>>> import numpy as np
>>> np.set_printoptions(precision=2, suppress=True, linewidth=100, sign=" ")
>>> tidy = lambda a: np.round(a, 2) + 0
>>> mat = np.load("m.npy")
>>> print(mat)
[[ -7.   0.  -5.   5.]
 [ -7.   0.  -5.   5.]
 [ -1.  -1.  -1.   2.]
 [-11.  -1.  -9.  10.]]
>>> print([round(float(x), 2) for x in np.linalg.svd(mat, compute_uv=False)[:3]])
[22.46, 1.79, 0.37]
>>> print(tidy(np.linalg.norm(mat, 2) / np.linalg.norm(mat)))
1.0
>>> J = np.array([[-2.0, 1.0, 1.0, 1.0, 1.0, 1.0],
...     [1.0, -2.0, 1.0, 1.0, 1.0, 1.0],
...     [1.0, 1.0, -2.0, 1.0, 1.0, 1.0],
...     [1.0, 1.0, 1.0, -2.0, 1.0, 1.0],
...     [1.0, 1.0, 1.0, 1.0, -2.0, 1.0],
...     [1.0, 1.0, 1.0, 1.0, 1.0, -2.0]])
>>> print(J.T @ J)
[[ 9.  0.  0.  0.  0.  0.]
 [ 0.  9.  0.  0.  0.  0.]
 [ 0.  0.  9.  0.  0.  0.]
 [ 0.  0.  0.  9.  0.  0.]
 [ 0.  0.  0.  0.  9.  0.]
 [ 0.  0.  0.  0.  0.  9.]]
>>> print(tidy(np.linalg.pinv(J)))
[[-0.22  0.11  0.11  0.11  0.11  0.11]
 [ 0.11 -0.22  0.11  0.11  0.11  0.11]
 [ 0.11  0.11 -0.22  0.11  0.11  0.11]
 [ 0.11  0.11  0.11 -0.22  0.11  0.11]
 [ 0.11  0.11  0.11  0.11 -0.22  0.11]
 [ 0.11  0.11  0.11  0.11  0.11 -0.22]]
>>> print(tidy(np.linalg.norm(J, axis=0)))
[ 3.  3.  3.  3.  3.  3.]
>>> print(tidy(np.linalg.svd(J, compute_uv=False)))
[ 3.  3.  3.  3.  3.  3.]
>>> vec = np.array([4, 0, 4, 1, 3, 0])
>>> h = np.maximum(J @ vec, 0)
>>> print(np.flatnonzero(h > 1e-9))
[ 1  3  4  5]
>>> print(np.maximum(J @ (3 * vec), 0))
[  0.  36.   0.  27.   9.  36.]
>>> feats = np.load("block14.npy")
>>> print(feats)
[[ 0  0  0  0  0  0  0  0  0  0 -5  0]
 [ 0  0  0  0  0  0  0  0 -4  0  0  0]
 [ 0 -4  0  0  0  0  0  0  0  0  0  0]
 [ 0  0  0  5  0  0  0  0  0  0  0  0]
 [ 0  0  0  0  0  0 -3  0  0  0  0  0]
 [ 0  0  0  0 -2  0  0  0  0  0  0  0]
 [ 0  0  0  0  0  0  0  1  0  0  0  0]
 [ 0  0  0  0  0  0  0  0  0  1  0  0]
 [ 0  0  4  0  0  0  0  0  0  0  0  0]
 [ 0  0  0  0  0  0  0  0  0  0  0  2]
 [ 0  0  0  0  0  0  0  0  0  0  0  0]
 [ 4  0  0  0  0  0  0  0  0  0  0  0]]
>>> rng = np.random.default_rng(95555)
>>> labels = rng.permutation(6)
>>> print(labels)
[ 3  1  0  5  2  4]
>>> M2 = J[labels][:, labels]
>>> print(tidy(np.linalg.det(M2)), tidy(np.linalg.det(J[labels])))
-729.0 -729.0
>>> print(tidy(np.sort(np.abs(np.linalg.eigvals(M2)))))
[ 3.  3.  3.  3.  3.  3.]
>>> print(M2)
[[-2.  1.  1.  1.  1.  1.]
 [ 1. -2.  1.  1.  1.  1.]
 [ 1.  1. -2.  1.  1.  1.]
 [ 1.  1.  1. -2.  1.  1.]
 [ 1.  1.  1.  1. -2.  1.]
 [ 1.  1.  1.  1.  1. -2.]]
>>> print(np.diag(M2))
[-2. -2. -2. -2. -2. -2.]
>>> X = np.loadtxt("mat.csv", delimiter=",")
>>> print(X)
[[ 2.  1.  1.  0.  2.  0.  0.  0.  2.]
 [ 2.  0.  1.  2.  1.  2.  0.  2.  1.]
 [ 1.  2.  1.  0.  1.  1.  1.  2.  0.]
 [ 0.  0.  0.  2.  1.  0.  1.  0.  2.]
 [ 2.  0.  2.  1.  0.  1.  0.  2.  2.]
 [ 2.  2.  0.  0.  0.  1.  1.  1.  1.]
 [ 2.  2.  1.  1.  1.  1.  1.  0.  1.]
 [ 1.  0.  2.  2.  1.  1.  1.  0.  2.]
 [ 2.  2.  2.  2.  1.  2.  0.  2.  1.]]
>>> print(tidy(np.linalg.norm(X, axis=0)))
[ 5.1   4.12  4.    4.24  3.16  3.61  2.24  4.12  4.47]
>>> print(tidy(np.linalg.norm(X, 1)), tidy(np.linalg.norm(X, np.inf)))
14.0 14.0
>>> print(X[7] @ X[2])
6.0
>>> print(tidy(np.linalg.norm(X[7] - X[2])))
4.12
>>> print(np.linalg.norm(X, axis=1).argmax())
8
>>> print(tidy(np.linalg.norm(X, 2)))
10.13
>>> print(tidy(np.linalg.norm(X[7], 1)), tidy(np.linalg.norm(X[7], np.inf)))
10.0 2.0
>>> left, sigma, Vt = np.linalg.svd(X, full_matrices=False)
>>> print(tidy(np.sqrt((sigma ** 2).sum())), tidy(np.linalg.norm(X)))
11.92 11.92
>>> print(tidy(left.T @ X @ Vt.T))
[[ 10.13   0.     0.     0.     0.     0.     0.     0.     0.  ]
 [  0.     3.91   0.     0.     0.     0.     0.     0.     0.  ]
 [  0.     0.     3.26   0.     0.     0.     0.     0.     0.  ]
 [  0.     0.     0.     2.29   0.     0.     0.     0.     0.  ]
 [  0.     0.     0.     0.     1.72   0.     0.     0.     0.  ]
 [  0.     0.     0.     0.     0.     1.5    0.     0.     0.  ]
 [  0.     0.     0.     0.     0.     0.     1.46   0.     0.  ]
 [  0.     0.     0.     0.     0.     0.     0.     0.89   0.  ]
 [  0.     0.     0.     0.     0.     0.     0.     0.     0.24]]
>>> print(tidy(np.abs(Vt[0])))
[ 0.48  0.3   0.36  0.34  0.25  0.33  0.14  0.33  0.37]
>>> print((sigma > 1e-8).sum())
9
>>> print(tidy(left.T @ left))
[[ 1.  0.  0.  0.  0.  0.  0.  0.  0.]
 [ 0.  1.  0.  0.  0.  0.  0.  0.  0.]
 [ 0.  0.  1.  0.  0.  0.  0.  0.  0.]
 [ 0.  0.  0.  1.  0.  0.  0.  0.  0.]
 [ 0.  0.  0.  0.  1.  0.  0.  0.  0.]
 [ 0.  0.  0.  0.  0.  1.  0.  0.  0.]
 [ 0.  0.  0.  0.  0.  0.  1.  0.  0.]
 [ 0.  0.  0.  0.  0.  0.  0.  1.  0.]
 [ 0.  0.  0.  0.  0.  0.  0.  0.  1.]]
>>> print(tidy(Vt @ Vt.T))
[[ 1.  0.  0.  0.  0.  0.  0.  0.  0.]
 [ 0.  1.  0.  0.  0.  0.  0.  0.  0.]
 [ 0.  0.  1.  0.  0.  0.  0.  0.  0.]
 [ 0.  0.  0.  1.  0.  0.  0.  0.  0.]
 [ 0.  0.  0.  0.  1.  0.  0.  0.  0.]
 [ 0.  0.  0.  0.  0.  1.  0.  0.  0.]
 [ 0.  0.  0.  0.  0.  0.  1.  0.  0.]
 [ 0.  0.  0.  0.  0.  0.  0.  1.  0.]
 [ 0.  0.  0.  0.  0.  0.  0.  0.  1.]]
>>> print(np.abs(left[:, 0]).round(6).argmax())
8
>>> print(tidy(sigma / sigma[0]))
[ 1.    0.39  0.32  0.23  0.17  0.15  0.14  0.09  0.02]
>>> print(tidy(np.cumsum(sigma ** 2) / np.sum(sigma ** 2)))
[ 0.72  0.83  0.91  0.94  0.96  0.98  0.99  1.    1.  ]
>>> print(np.count_nonzero(X))
58
>>> print(X.sum(axis=1))
[  8.  11.   9.   6.  10.   8.  10.  10.  14.]
>>> print(X.shape)
(9, 9)
>>> print(X - X[0])
[[ 0.  0.  0.  0.  0.  0.  0.  0.  0.]
 [ 0. -1.  0.  2. -1.  2.  0.  2. -1.]
 [-1.  1.  0.  0. -1.  1.  1.  2. -2.]
 [-2. -1. -1.  2. -1.  0.  1.  0.  0.]
 [ 0. -1.  1.  1. -2.  1.  0.  2.  0.]
 [ 0.  1. -1.  0. -2.  1.  1.  1. -1.]
 [ 0.  1.  0.  1. -1.  1.  1.  0. -1.]
 [-1. -1.  1.  2. -1.  1.  1.  0.  0.]
 [ 0.  1.  1.  2. -1.  2.  0.  2. -1.]]
>>> print(tidy(np.linalg.svd(X, compute_uv=False)))
[ 10.13   3.91   3.26   2.29   1.72   1.5    1.46   0.89   0.24]
>>> print(np.abs(X).max())
2.0
>>> print(np.diff(X, axis=0))
[[ 0. -1.  0.  2. -1.  2.  0.  2. -1.]
 [-1.  2.  0. -2.  0. -1.  1.  0. -1.]
 [-1. -2. -1.  2.  0. -1.  0. -2.  2.]
 [ 2.  0.  2. -1. -1.  1. -1.  2.  0.]
 [ 0.  2. -2. -1.  0.  0.  1. -1. -1.]
 [ 0.  0.  1.  1.  1.  0.  0. -1.  0.]
 [-1. -2.  1.  1.  0.  0.  0.  0.  1.]
 [ 1.  2.  0.  0.  0.  1. -1.  2. -1.]]
>>> labels = rng.permutation(9)
>>> print(labels)
[ 5  6  0  2  8  7  4  1  3]
>>> M2 = X[labels][:, labels]
>>> print(np.diag(M2))
[ 1.  1.  2.  1.  1.  0.  0.  0.  2.]
>>> print(M2)
[[ 1.  1.  2.  0.  1.  1.  0.  2.  0.]
 [ 1.  1.  2.  1.  1.  0.  1.  2.  1.]
 [ 0.  0.  2.  1.  2.  0.  2.  1.  0.]
 [ 1.  1.  1.  1.  0.  2.  1.  2.  0.]
 [ 2.  0.  2.  2.  1.  2.  1.  2.  2.]
 [ 1.  1.  1.  2.  2.  0.  1.  0.  2.]
 [ 1.  0.  2.  2.  2.  2.  0.  0.  1.]
 [ 2.  0.  2.  1.  1.  2.  1.  0.  2.]
 [ 0.  1.  0.  0.  2.  0.  1.  0.  2.]]
>>> print(tidy(np.linalg.det(M2)), tidy(np.linalg.det(X[labels])))
240.0 240.0
>>> vec = np.array([-4, 3, 5, -1, -3, -4, 4, -1, 5])
>>> print(M2 @ (2 * vec))
[  0.  24.  20.  -6.   2.  20. -10.   8.  22.]
>>> print(M2 @ vec)
[ 0. 12. 10. -3.  1. 10. -5.  4. 11.]
>>> print((M2 @ vec).argmax())
1
>>> print(np.sign((M2 @ vec).round(6)))
[ 0.  1.  1. -1.  1.  1. -1.  1.  1.]
>>> print(np.linalg.norm(M2 @ vec) <= np.linalg.norm(M2, 2) * np.linalg.norm(vec) + 1e-9)
True
>>> print(M2 * vec)
[[-4.  3. 10. -0. -3. -4.  0. -2.  0.]
 [-4.  3. 10. -1. -3. -0.  4. -2.  5.]
 [-0.  0. 10. -1. -6. -0.  8. -1.  0.]
 [-4.  3.  5. -1. -0. -8.  4. -2.  0.]
 [-8.  0. 10. -2. -3. -8.  4. -2. 10.]
 [-4.  3.  5. -2. -6. -0.  4. -0. 10.]
 [-4.  0. 10. -2. -6. -8.  0. -0.  5.]
 [-8.  0. 10. -1. -3. -8.  4. -0. 10.]
 [-0.  3.  0. -0. -6. -0.  4. -0. 10.]]
>>> print(M2 @ np.eye(9)[3])
[ 0.  1.  1.  1.  2.  2.  2.  1.  0.]
>>> print((M2 * vec).sum(axis=1))
[ 0. 12. 10. -3.  1. 10. -5.  4. 11.]
>>> arr = np.tril(np.array([[-1, 1, -1, 0], [-1, 2, -1, 0], [1, -1, -1, 0], [1, 2, 0, 1]]), -1) + np.eye(4, dtype=int)
>>> print(arr)
[[ 1  0  0  0]
 [-1  1  0  0]
 [ 1 -1  1  0]
 [ 1  2  0  1]]
>>> print(tidy(np.linalg.det(arr.T)))
1.0
>>> print(np.kron(np.eye(2, dtype=int), arr))
[[ 1  0  0  0  0  0  0  0]
 [-1  1  0  0  0  0  0  0]
 [ 1 -1  1  0  0  0  0  0]
 [ 1  2  0  1  0  0  0  0]
 [ 0  0  0  0  1  0  0  0]
 [ 0  0  0  0 -1  1  0  0]
 [ 0  0  0  0  1 -1  1  0]
 [ 0  0  0  0  1  2  0  1]]
>>> print(tidy(np.linalg.det(2 * arr)), tidy(np.linalg.det(arr)))
16.0 1.0
>>> print(tidy(np.linalg.eigvals(arr).sum().real))
4.0
>>> print(tidy(np.linalg.eigvals(arr)))
[ 1.  1.  1.  1.]
>>> F = np.load("sample14.npy")
>>> print(F)
[[ 1.    0.2   0.04  0.01  0.    0.    0.    0.    0.    0.  ]
 [ 0.2   1.    0.2   0.04  0.01  0.    0.    0.    0.    0.  ]
 [ 0.04  0.2   1.    0.2   0.04  0.01  0.    0.    0.    0.  ]
 [ 0.01  0.04  0.2   1.    0.2   0.04  0.01  0.    0.    0.  ]
 [ 0.    0.01  0.04  0.2   1.    0.2   0.04  0.01  0.    0.  ]
 [ 0.    0.    0.01  0.04  0.2   1.    0.2   0.04  0.01  0.  ]
 [ 0.    0.    0.    0.01  0.04  0.2   1.    0.2   0.04  0.01]
 [ 0.    0.    0.    0.    0.01  0.04  0.2   1.    0.2   0.04]
 [ 0.    0.    0.    0.    0.    0.01  0.04  0.2   1.    0.2 ]
 [ 0.    0.    0.    0.    0.    0.    0.01  0.04  0.2   1.  ]]
>>> T = np.stack([F, 5 * F, F[::-1]])
>>> print(tidy(np.linalg.norm(T, axis=(1, 2))))
[  3.28  16.39   3.28]
>>> proj = np.triu(np.array([[-2, -1, -3, 0], [-1, -3, -3, 3], [3, 3, 2, -1], [3, 2, 1, 0]]), 1) + np.eye(4)
>>> M2 = proj @ arr @ np.linalg.inv(proj)
>>> print(tidy(np.poly(M2)))
[ 1. -4.  6. -4.  1.]
>>> print(np.trace(M2), np.trace(arr))
4.0 4
>>> m1 = np.array([[-0.72, 2.28, 4.17],
...     [6.7, 3.11, 0.42],
...     [4.64, 0.05, 0.9],
...     [-1.15, 2.05, -0.11],
...     [-5.14, -0.87, -3.29],
...     [-1.87, 1.11, 2.69],
...     [-0.16, 2.42, 2.61],
...     [-5.46, -2.02, 5.21],
...     [3.9, -1.94, -4.17],
...     [3.08, -0.82, 1.52],
...     [2.01, -1.62, 5.42],
...     [1.18, -0.51, -0.12],
...     [0.24, 0.81, 2.01],
...     [-3.19, -1.88, -4.99],
...     [-0.04, -4.35, -2.39],
...     [3.29, 5.48, -2.63],
...     [0.98, 2.16, -1.9]])
>>> print(m1)
[[-0.72  2.28  4.17]
 [ 6.7   3.11  0.42]
 [ 4.64  0.05  0.9 ]
 [-1.15  2.05 -0.11]
 [-5.14 -0.87 -3.29]
 [-1.87  1.11  2.69]
 [-0.16  2.42  2.61]
 [-5.46 -2.02  5.21]
 [ 3.9  -1.94 -4.17]
 [ 3.08 -0.82  1.52]
 [ 2.01 -1.62  5.42]
 [ 1.18 -0.51 -0.12]
 [ 0.24  0.81  2.01]
 [-3.19 -1.88 -4.99]
 [-0.04 -4.35 -2.39]
 [ 3.29  5.48 -2.63]
 [ 0.98  2.16 -1.9 ]]
>>> basis = m1[[14, 7]].astype(float)
>>> for _ in range(6):
...     labels = np.linalg.norm(m1[:, None] - basis, axis=-1).argmin(axis=1)
...     basis = np.array([m1[labels == j].mean(axis=0) for j in range(2)])
... 
>>> print(labels)
[ 1  0  0  0  0  1  1  1  0  0  1  0  1  0  0  0  0]
>>> print(np.abs(basis[1] - basis[0]).argmax())
2
>>> vec = np.array([-3, 0, 4])
>>> target = m1 @ vec
>>> print(tidy(np.linalg.lstsq(m1, target)[0]))
[-3.  0.  4.]
>>> print(tidy(np.linalg.pinv(m1) @ m1))
[[ 1.  0.  0.]
 [ 0.  1.  0.]
 [ 0.  0.  1.]]
>>> print(tidy(np.linalg.solve(m1.T @ m1, m1.T @ target)))
[-3.  0.  4.]
>>> target = target + 0.05 * rng.normal(size=17)
>>> print(tidy(target))
[ 18.79 -18.45 -10.35   3.03   2.25  16.4   10.91  37.24 -28.43  -3.08  15.62  -4.05   7.38 -10.29
  -9.36 -20.38 -10.49]
>>> beta, *_ = np.linalg.lstsq(m1, target)
>>> print(tidy(beta))
[-3.  0.  4.]
>>> print([round(float(np.linalg.norm(np.linalg.solve(m1.T @ m1 + lam * np.eye(3), m1.T @ target))), 2) for lam in (0, 1, 10, 100)])
[5.0, 4.97, 4.73, 3.19]
>>> print(beta.round())
[-3. -0.  4.]
>>> print(tidy(m1.T @ (target - m1 @ beta)))
[ 0.  0.  0.]
